In [1]: import numpy as np

In [2]: from numpy import linalg as LA

In [3]: np.set_printoptions(suppress=True, linewidth=120)

In [4]: basis = np.array([[-1, -1, 0, 2, 2], [-1, -1, 0, 0, 2]])

In [5]: E = np.repeat(basis, 18 // 2, axis=0)

In [6]: rng = np.random.default_rng(958)

In [7]: E = E + 0.1 * rng.normal(size=E.shape)

In [8]: E.round(1) + 0
Out[8]: 
array([[-0.8, -1. ,  0. ,  2. ,  1.9],
       [-1. , -1. , -0.1,  2.1,  2. ],
       [-1.1, -1. , -0.1,  2. ,  1.9],
       [-0.9, -0.9,  0.1,  2. ,  2. ],
       [-1. , -1. ,  0. ,  2. ,  1.9],
       [-1.1, -1. ,  0. ,  2.1,  2.1],
       [-1. , -0.9,  0.2,  2.1,  2.1],
       [-1. , -0.9,  0.1,  2.1,  2. ],
       [-1. , -1. , -0.1,  2.1,  2. ],
       [-1. , -0.9,  0. , -0.1,  2. ],
       [-1.1, -0.9,  0. , -0.1,  2. ],
       [-0.9, -1.1,  0. ,  0.1,  1.9],
       [-1. , -1. ,  0. , -0.1,  2. ],
       [-1.1, -0.9, -0.1,  0. ,  1.8],
       [-1. , -1.1, -0.1, -0.1,  2. ],
       [-1.1, -1. ,  0.1,  0.1,  1.8],
       [-0.9, -1.1,  0.2,  0. ,  2. ],
       [-1.1, -1. ,  0. , -0.1,  2. ]])

In [9]: idx = rng.permutation(5)

In [10]: out = E[:, idx] * rng.choice([-1, 1], 5)

In [11]: out.round(1) + 0
Out[11]: 
array([[-1. , -1.9,  2. ,  0.8,  0. ],
       [-1. , -2. ,  2.1,  1. ,  0.1],
       [-1. , -1.9,  2. ,  1.1,  0.1],
       [-0.9, -2. ,  2. ,  0.9, -0.1],
       [-1. , -1.9,  2. ,  1. ,  0. ],
       [-1. , -2.1,  2.1,  1.1,  0. ],
       [-0.9, -2.1,  2.1,  1. , -0.2],
       [-0.9, -2. ,  2.1,  1. , -0.1],
       [-1. , -2. ,  2.1,  1. ,  0.1],
       [-0.9, -2. , -0.1,  1. ,  0. ],
       [-0.9, -2. , -0.1,  1.1,  0. ],
       [-1.1, -1.9,  0.1,  0.9,  0. ],
       [-1. , -2. , -0.1,  1. ,  0. ],
       [-0.9, -1.8,  0. ,  1.1,  0.1],
       [-1.1, -2. , -0.1,  1. ,  0.1],
       [-1. , -1.8,  0.1,  1.1, -0.1],
       [-1.1, -2. ,  0. ,  0.9, -0.2],
       [-1. , -2. , -0.1,  1.1,  0. ]])

In [12]: Uu, _, Vt = LA.svd(E.T @ out)

In [13]: idx
Out[13]: array([1, 4, 3, 0, 2])

In [14]: np.round(LA.lstsq(E, out)[0], 1) + 0
Out[14]: 
array([[ 0.,  0.,  0., -1.,  0.],
       [ 1.,  0.,  0.,  0.,  0.],
       [ 0.,  0.,  0.,  0., -1.],
       [ 0.,  0.,  1.,  0.,  0.],
       [ 0., -1.,  0.,  0.,  0.]])

In [15]: np.round(Uu @ Vt, 1) + 0
Out[15]: 
array([[ 0.,  0.,  0., -1.,  0.],
       [ 1.,  0.,  0.,  0.,  0.],
       [ 0.,  0.,  0.,  0., -1.],
       [ 0.,  0.,  1.,  0.,  0.],
       [ 0., -1.,  0.,  0.,  0.]])
